% python3 -q
>>> import numpy as np
>>> np.set_printoptions(suppress=True, linewidth=120)
>>> W0 = np.load("x.npy")
>>> W0
array([[-2.,  1.,  1.,  1.],
       [ 1., -2.,  1.,  1.],
       [ 1.,  1., -2.,  1.],
       [ 1.,  1.,  1., -2.]])
>>> # symmetric, so the eigenvalues are real
>>> w, evecs = np.linalg.eigh(W0)
>>> vec = np.array([1, 0, 1, 1])
>>> np.round(evecs * np.maximum(w, 0) @ evecs.T, 2)
array([[0.25, 0.25, 0.25, 0.25],
       [0.25, 0.25, 0.25, 0.25],
       [0.25, 0.25, 0.25, 0.25],
       [0.25, 0.25, 0.25, 0.25]])
>>> (np.sign(evecs[:, -1].round(6)) == np.sign(evecs[0, -1].round(6))).astype(int)
array([1, 1, 1, 1])
>>> np.round(evecs * np.abs(w) @ evecs.T, 2)
array([[ 2.5, -0.5, -0.5, -0.5],
       [-0.5,  2.5, -0.5, -0.5],
       [-0.5, -0.5,  2.5, -0.5],
       [-0.5, -0.5, -0.5,  2.5]])
>>> vec @ W0 @ vec / (vec @ vec), round(float(w[0]), 2), np.round(w[-1], 2)
(np.float64(0.0), -3.0, np.float64(1.0))
>>> r0 = np.array([4, -1])
>>> np.array([np.convolve(row, r0, "same") for row in W0])
array([[-8.,  6.,  3.,  3.],
       [ 4., -9.,  6.,  3.],
       [ 4.,  3., -9.,  6.],
       [ 4.,  3.,  3., -9.]])
>>> np.correlate(W0[3], W0[2], "full")
array([ 1., -1.,  0., -2.,  6., -1., -2.])
>>> np.convolve(W0[3], r0)
array([ 4.,  3.,  3., -9.,  2.])
>>> print(np.cross(W0[3, :3], W0[2, :3]))
[-3.  3.  0.]
>>> w, evecs = np.linalg.eigh(W0)
>>> np.abs(evecs[:, -1]).round(6).argmax()
np.int64(0)
>>> print(np.round(evecs.T @ W0 @ evecs, 2) + 0)
[[-3.  0.  0.  0.]
 [ 0. -3.  0.  0.]
 [ 0.  0. -3.  0.]
 [ 0.  0.  0.  1.]]
>>> np.unique(w.round(6) + 0, return_counts=True)[1]
array([3, 1])
>>> np.round(np.linalg.svd(W0, compute_uv=False), 2)
array([3., 3., 3., 1.])
>>> np.round(np.linalg.eigvalsh(W0 + -1 * np.eye(4)), 2) + 0
array([-4., -4., -4.,  0.])
>>> np.round(np.abs(evecs[:, -1]), 2)
array([0.5, 0.5, 0.5, 0.5])
>>> np.round(evecs.T @ evecs, 2) + 0
array([[1., 0., 0., 0.],
       [0., 1., 0., 0.],
       [0., 0., 1., 0.],
       [0., 0., 0., 1.]])
>>> round(float(np.linalg.eigvalsh(W0).min()), 2)
-3.0
>>> print(np.all(np.linalg.eigvalsh(W0) > 0))
False
>>> [round(float(np.linalg.det(W0[:i, :i])), 2) + 0 for i in range(1, 5)]
[-2.0, 3.0, 0.0, -27.0]
>>> m1 = np.array([[1, 2, 1], [1, 1, 2], [2, 1, 1]])
>>> Uu, sv, VT = np.linalg.svd(m1, full_matrices=False)
>>> np.round(np.abs(VT[0]), 2)
array([0.58, 0.58, 0.58])
>>> sv.round(2)
array([4., 1., 1.])
>>> Uu.shape, sv.shape, VT.shape
((3, 3), (3,), (3, 3))
>>> np.round(np.cumsum(sv ** 2) / np.sum(sv ** 2), 2)
array([0.89, 0.94, 1.  ])
>>> (sv > 1e-8).sum()
np.int64(3)
>>> print(np.allclose(Uu * sv @ VT, m1))
True
>>> np.round(VT @ VT.T, 2) + 0
array([[1., 0., 0.],
       [0., 1., 0.],
       [0., 0., 1.]])
>>> Q, _ = np.linalg.qr(np.array([[-1.3, 0.7, -0.5, -1.3, -1.2],
...     [-0.8, 0.6, 0.3, -0.1, 1.2],
...     [-0.7, -2.2, -1.3, 2.4, -1.4],
...     [0.5, 0.0, -0.6, 0.0, 0.3],
...     [-0.4, -0.1, 1.4, -0.2, -0.4]]))
>>> F = 3 * Q
>>> F.round(2)
array([[-2.17, -0.98,  1.11,  1.45,  0.1 ],
       [-1.34, -0.81, -0.21, -2.44,  0.75],
       [-1.17,  2.72,  0.41, -0.25,  0.18],
       [ 0.83,  0.04,  1.11,  0.25,  2.65],
       [-0.67,  0.1 , -2.51,  0.92,  1.18]])
>>> P = np.triu(np.array([[2, 4, 0, 1, 4],
...     [0, 3, 4, 3, 5],
...     [5, 4, 2, 5, 5],
...     [1, 5, 1, 2, 4],
...     [2, 2, 5, 4, 4]]), 1) + np.eye(5)
>>> B = P @ F @ np.linalg.inv(P)
>>> print(np.round(np.poly(B), 2))
[   1.      1.15   -5.08   15.23  -31.04 -243.  ]
>>> print(np.linalg.matrix_rank(B))
5
>>> K = np.load("out3.npy")
>>> K.round(2)
array([[0.6 , 0.  , 0.  , 0.2 , 0.2 ],
       [0.29, 0.29, 0.14, 0.14, 0.14],
       [0.25, 0.25, 0.25, 0.  , 0.25],
       [0.29, 0.  , 0.29, 0.29, 0.14],
       [0.17, 0.33, 0.17, 0.  , 0.33]])
>>> # row-stochastic, so 1 is an eigenvalue
>>> round(float(np.linalg.det(K.T)), 2)
0.0
>>> print(np.round(np.einsum("ij,ji->", K, K), 2))
1.13
>>> np.round(np.kron(np.eye(2, dtype=int), K), 2)
array([[0.6 , 0.  , 0.  , 0.2 , 0.2 , 0.  , 0.  , 0.  , 0.  , 0.  ],
       [0.29, 0.29, 0.14, 0.14, 0.14, 0.  , 0.  , 0.  , 0.  , 0.  ],
       [0.25, 0.25, 0.25, 0.  , 0.25, 0.  , 0.  , 0.  , 0.  , 0.  ],
       [0.29, 0.  , 0.29, 0.29, 0.14, 0.  , 0.  , 0.  , 0.  , 0.  ],
       [0.17, 0.33, 0.17, 0.  , 0.33, 0.  , 0.  , 0.  , 0.  , 0.  ],
       [0.  , 0.  , 0.  , 0.  , 0.  , 0.6 , 0.  , 0.  , 0.2 , 0.2 ],
       [0.  , 0.  , 0.  , 0.  , 0.  , 0.29, 0.29, 0.14, 0.14, 0.14],
       [0.  , 0.  , 0.  , 0.  , 0.  , 0.25, 0.25, 0.25, 0.  , 0.25],
       [0.  , 0.  , 0.  , 0.  , 0.  , 0.29, 0.  , 0.29, 0.29, 0.14],
       [0.  , 0.  , 0.  , 0.  , 0.  , 0.17, 0.33, 0.17, 0.  , 0.33]])
>>> print(np.round(np.linalg.eigvals(K), 2))
[1.  +0.j   0.31+0.j   0.14+0.j   0.16+0.13j 0.16-0.13j]
>>> print(round(np.linalg.det(2 * K), 2), np.round(np.linalg.det(K), 2))
0.05 0.0
>>> np.round(np.poly(K), 2) + 0
array([ 1.  , -1.75,  0.98, -0.25,  0.03,  0.  ])
